>>> import numpy as np
>>> import numpy.linalg as la
>>> np.set_printoptions(precision=3, suppress=True, linewidth=120)
>>> X = np.load("layer5.npy")
>>> X
array([[-1, -1,  0, -3, -4],
       [-2, -2, -1, -4, -5],
       [ 0,  0,  1, -2, -3]])
>>> # null space of dimension 3
>>> left, s, Vh = la.svd(X)
>>> vecs = Vh[:(s > 1e-8).sum()]
>>> rng = np.random.default_rng(90202)
>>> x = X[0] + 2 * X[1] + rng.integers(2) * np.eye(5)[1]
>>> x
array([ -5.,  -5.,  -2., -11., -14.])
>>> la.matrix_rank(np.vstack([X, x]))
np.int64(2)
>>> Y = X + rng.integers(-2, 3, (3, 2)) @ rng.integers(-2, 3, (2, 5))
>>> Y
array([[-3, -3,  0, -5, -6],
       [-3, -3, -2, -8, -7],
       [ 2,  2,  3,  6,  1]])
>>> Y - X
array([[-2, -2,  0, -2, -2],
       [-1, -1, -1, -4, -2],
       [ 2,  2,  2,  8,  4]])
>>> np.abs(Y - X).sum(axis=1)
array([ 8,  9, 18])
>>> def softmax(z):
...     e = np.exp(z - z.max(axis=-1, keepdims=True))
...     return e / e.sum(axis=-1, keepdims=True)
... 
>>> softmax(X[0] + 4)
array([0.204, 0.204, 0.554, 0.028, 0.01 ])
>>> softmax(X[0])
array([0.204, 0.204, 0.554, 0.028, 0.01 ])
>>> scores = X @ X.T / np.sqrt(5)
>>> softmax(scores).round(6).argmax(axis=1)
array([1, 1, 1])
>>> arr = np.load("test18.npy")
>>> arr
array([[  2.073,   2.057,  13.113],
       [  0.834,  -2.108,   4.783],
       [  1.509,  -2.941,   3.117],
       [ -0.053,  -5.04 ,  -1.08 ],
       [  1.152,  -2.823,   3.353],
       [  1.146,  -2.373,   4.253],
       [  1.119,  -6.346,  -3.693],
       [ -0.668,  -4.641,  -0.283],
       [ -0.045,  -5.537,  -2.074],
       [  0.014,  -9.142,  -9.285],
       [  1.075,  -3.797,   1.406],
       [ -0.533,  -5.77 ,  -2.539],
       [  1.301,   1.408,  11.816],
       [  1.853,   0.166,   9.332],
       [  0.577,  -4.591,  -0.182],
       [  1.401,  -0.744,   7.512],
       [ -0.032,  -3.274,   2.452],
       [ -0.208, -10.06 , -11.121],
       [  0.202, -10.173, -11.347],
       [  3.174,   4.481,  17.962],
       [  0.253,  -3.975,   1.05 ],
       [ -0.112,  -2.555,   3.89 ],
       [  0.702,  -4.879,  -0.758],
       [  0.224,  -4.899,  -0.797],
       [  1.984,   0.811,  10.621],
       [  2.228,   1.162,  11.323],
       [  1.004,  -5.358,  -1.716],
       [  1.25 ,  -0.393,   8.214],
       [ -0.195,  -8.585,  -8.171],
       [  0.718,  -1.214,   6.571]])
>>> Xs = (arr - arr.mean(axis=0)) / arr.std(axis=0)
>>> Xs.std(axis=0)
array([1., 1., 1.])
>>> b = la.lstsq(np.delete(Xs, 0, axis=1), Xs[:, 0])[0]
>>> b
array([ 2611.356, -2610.569])
>>> np.abs(b).argmax()
np.int64(0)
>>> np.round(1 - np.var(Xs[:, 0] - np.delete(Xs, 0, axis=1) @ b), 3)
np.float64(0.671)
